% ipython --no-banner

In [1]: import numpy as np

In [2]: np.set_printoptions(precision=3, suppress=True, linewidth=120, legacy="1.25")

In [3]: F = np.load("data.npy")

In [4]: F
Out[4]: 
array([[ 2.254, -2.847, -2.72 ,  2.945,  3.017,  2.806],
       [ 0.076,  0.042, -0.075, -0.474, -0.41 , -0.67 ],
       [ 4.432, -5.687, -5.296,  6.259,  6.328,  5.836],
       [ 6.512, -8.942, -9.472,  9.158,  9.141,  9.208],
       [-0.119, -0.064, -0.019,  0.621,  0.035,  0.121],
       [ 0.086, -0.003,  0.475, -0.099,  0.058, -0.513],
       [-0.121, -0.348, -0.608, -0.192,  0.174, -0.139],
       [ 1.888, -2.946, -3.235,  3.474,  3.107,  2.962],
       [ 5.413, -8.908, -8.694,  9.045,  8.953,  9.025],
       [ 3.699, -6.04 , -5.885,  6.14 ,  5.574,  5.821],
       [-0.258, -1.034, -0.34 , -0.105,  0.267, -0.336],
       [ 3.731, -6.16 , -5.68 ,  5.335,  6.14 ,  6.136]])

In [5]: C = F[[9, 11]].astype(float)

In [6]: for _ in range(6):
   ...:     lab = np.linalg.norm(F[:, None] - C, axis=-1).argmin(axis=1)
   ...:     C = np.array([F[lab == j].mean(axis=0) for j in range(2)])
   ...: 

In [7]: lab
Out[7]: array([0, 0, 1, 1, 0, 0, 0, 0, 1, 1, 0, 1])

In [8]: np.bincount(lab)
Out[8]: array([7, 5])

In [9]: C
Out[9]: 
array([[ 0.544, -1.029, -0.932,  0.881,  0.893,  0.604],
       [ 4.757, -7.147, -7.005,  7.187,  7.227,  7.205]])

In [10]: hat = F @ np.linalg.solve(F.T @ F, F.T)

In [11]: hat @ F[:, 3]
Out[11]: array([ 2.945, -0.474,  6.259,  9.158,  0.621, -0.099, -0.192,  3.474,  9.045,  6.14 , -0.105,  5.335])

In [12]: np.round(np.linalg.eigvalsh(hat), 3) + 0
Out[12]: array([0., 0., 0., 0., 0., 0., 1., 1., 1., 1., 1., 1.])

In [13]: np.diag(hat)
Out[13]: array([0.145, 0.397, 0.646, 0.681, 0.273, 0.332, 0.521, 0.461, 0.532, 0.658, 0.687, 0.667])

In [14]: round(np.linalg.norm(F, 2) / np.linalg.norm(F), 3)
Out[14]: 0.998

In [15]: [round(float(x), 3) for x in np.linalg.svd(F, compute_uv=False)[:3]]
Out[15]: [39.476, 1.533, 1.082]

In [16]: np.argsort(-np.linalg.norm(F, axis=0).round(6), kind="stable")[:3]
Out[16]: array([3, 4, 5])

In [17]: round(np.log10(np.linalg.cond(F)))
Out[17]: 2

In [18]: arr = np.load("a.npy")

In [19]: arr
Out[19]: 
array([[ 1, -1,  1, -1,  1, -1,  1, -1],
       [ 1,  1,  1,  1,  1,  1,  1,  1],
       [ 1, -1,  1, -1, -1,  1, -1,  1],
       [ 1,  1, -1, -1,  1,  1, -1, -1],
       [ 1,  1,  1,  1, -1, -1, -1, -1],
       [ 1, -1, -1,  1,  1, -1, -1,  1],
       [ 1,  1, -1, -1, -1, -1,  1,  1],
       [ 1, -1, -1,  1, -1,  1,  1, -1]])

In [20]: t3 = np.stack([arr, 3 * arr, arr[::-1]])

In [21]: (t3 @ arr.T).shape
Out[21]: (3, 8, 8)

In [22]: t3.shape
Out[22]: (3, 8, 8)

In [23]: x0 = np.array([2, 1, 1, 1, 2, 0, 2, 2])

In [24]: y = arr @ x0

In [25]: c, lr = np.zeros(8), 1 / np.linalg.norm(arr, 2) ** 2

In [26]: for i in range(200):
    ...:     c -= lr * arr.T @ (arr @ c - y)
    ...:     if i % 50 == 0: print(i, round(np.linalg.norm(arr @ c - y), 3))
    ...: 
0 0.0
50 0.0
100 0.0
150 0.0

In [27]: round(float(np.linalg.cond(arr)), 3)
Out[27]: 1.0

In [28]: M2 = arr / np.linalg.norm(arr, axis=1, keepdims=True)

In [29]: G = M2 @ M2.T

In [30]: G[7].round(3) + 0
Out[30]: array([0., 0., 0., 0., 0., 0., 0., 1.])

In [31]: np.argwhere(np.triu(np.abs(G) > 0.95, 1))
Out[31]: array([], shape=(0, 2), dtype=int64)

In [32]: (G - 2 * np.eye(8)).round(6).argmax(axis=1)
Out[32]: array([1, 0, 0, 0, 0, 0, 0, 0])

In [33]: rng = np.random.default_rng(260)

In [34]: lab = rng.permutation(8)

In [35]: lab
Out[35]: array([3, 6, 2, 4, 7, 1, 0, 5])

In [36]: M2 = arr[lab][:, lab]

In [37]: np.sort(np.abs(np.linalg.eigvals(M2)))
Out[37]: array([2.828, 2.828, 2.828, 2.828, 2.828, 2.828, 2.828, 2.828])

In [38]: M2
Out[38]: 
array([[-1, -1, -1,  1, -1,  1,  1,  1],
       [-1,  1, -1, -1,  1,  1,  1, -1],
       [-1, -1,  1, -1,  1, -1,  1,  1],
       [ 1, -1,  1, -1, -1,  1,  1, -1],
       [ 1,  1, -1, -1, -1, -1,  1,  1],
       [ 1,  1,  1,  1,  1,  1,  1,  1],
       [-1,  1,  1,  1, -1, -1,  1, -1],
       [ 1, -1, -1,  1,  1, -1,  1, -1]])

In [39]: np.diag(M2)
Out[39]: array([-1,  1,  1, -1, -1,  1,  1, -1])

In [40]: M2 = np.array([[-2, 3, 3],
    ...:     [-3, 3, 0],
    ...:     [0, -1, -3],
    ...:     [3, 0, 2],
    ...:     [3, -2, -2],
    ...:     [-1, 2, -2],
    ...:     [0, 3, -2],
    ...:     [0, -3, 0]])

In [41]: np.linalg.matrix_rank(np.vstack([arr, M2.T]))
Out[41]: 8

In [42]: np.vstack([arr, M2.T]).shape
Out[42]: (11, 8)

In [43]: np.einsum("ij,ij->i", arr, arr)
Out[43]: array([8, 8, 8, 8, 8, 8, 8, 8])

In [44]: M2.T @ arr.T
Out[44]: 
array([[  2,   0,  -6,  -6,  -4,   8, -10,   0],
       [  1,   5,  -3,   7,   5,  -9,   7,  11],
       [ -4,  -4,   0,   2,   8,  10,   6,   6]])

In [45]: np.einsum("ik,kj->ji", arr, M2)
Out[45]: 
array([[  2,   0,  -6,  -6,  -4,   8, -10,   0],
       [  1,   5,  -3,   7,   5,  -9,   7,  11],
       [ -4,  -4,   0,   2,   8,  10,   6,   6]])

In [46]: feats = np.loadtxt("x.csv", delimiter=",")

In [47]: feats
Out[47]: 
array([[ 0.,  0.,  0.,  0.,  0.,  0.,  0.,  0.,  6.,  0.,  0.,  0.,  0.,  0.],
       [-6.,  0.,  0.,  0.,  0.,  0.,  0.,  0.,  0.,  0.,  0.,  0.,  0.,  0.],
       [ 0.,  0.,  0.,  0.,  0.,  0.,  0.,  0.,  0.,  0.,  0.,  0.,  0.,  0.],
       [ 0.,  0.,  0.,  0.,  0.,  0.,  8.,  0.,  0.,  0.,  0.,  0.,  0.,  0.],
       [ 0.,  0.,  0.,  0.,  0.,  0.,  0.,  0.,  0.,  0.,  0., -2.,  0.,  0.],
       [ 0.,  0.,  0.,  0.,  0.,  0.,  0.,  0.,  0.,  0.,  0.,  0.,  0., -7.],
       [ 0.,  0.,  0.,  0.,  0.,  7.,  0.,  0.,  0.,  0.,  0.,  0.,  0.,  0.],
       [ 0.,  0.,  0.,  0.,  0.,  0.,  0.,  0.,  0.,  0.,  0.,  0.,  2.,  0.],
       [ 0.,  0.,  0.,  0.,  0.,  0.,  0.,  0.,  0.,  0., -3.,  0.,  0.,  0.],
       [ 0.,  0.,  0.,  0.,  0.,  0.,  0.,  0.,  0.,  2.,  0.,  0.,  0.,  0.],
       [ 0.,  0.,  0.,  0.,  0.,  0.,  0., -2.,  0.,  0.,  0.,  0.,  0.,  0.],
       [ 0.,  0.,  0.,  0., -2.,  0.,  0.,  0.,  0.,  0.,  0.,  0.,  0.,  0.],
       [ 0.,  0.,  0., -1.,  0.,  0.,  0.,  0.,  0.,  0.,  0.,  0.,  0.,  0.],
       [ 0., -1.,  0.,  0.,  0.,  0.,  0.,  0.,  0.,  0.,  0.,  0.,  0.,  0.]])

In [48]: # 4 groups of indices that never mix

In [49]: np.round(np.linalg.det(feats), 3)
Out[49]: 0.0

In [50]: np.flatnonzero(np.linalg.matrix_power((feats != 0) + (feats.T != 0) + np.eye(14), 14)[5])
Out[50]: array([ 0,  1,  3,  5,  6,  7,  8, 10, 12, 13])
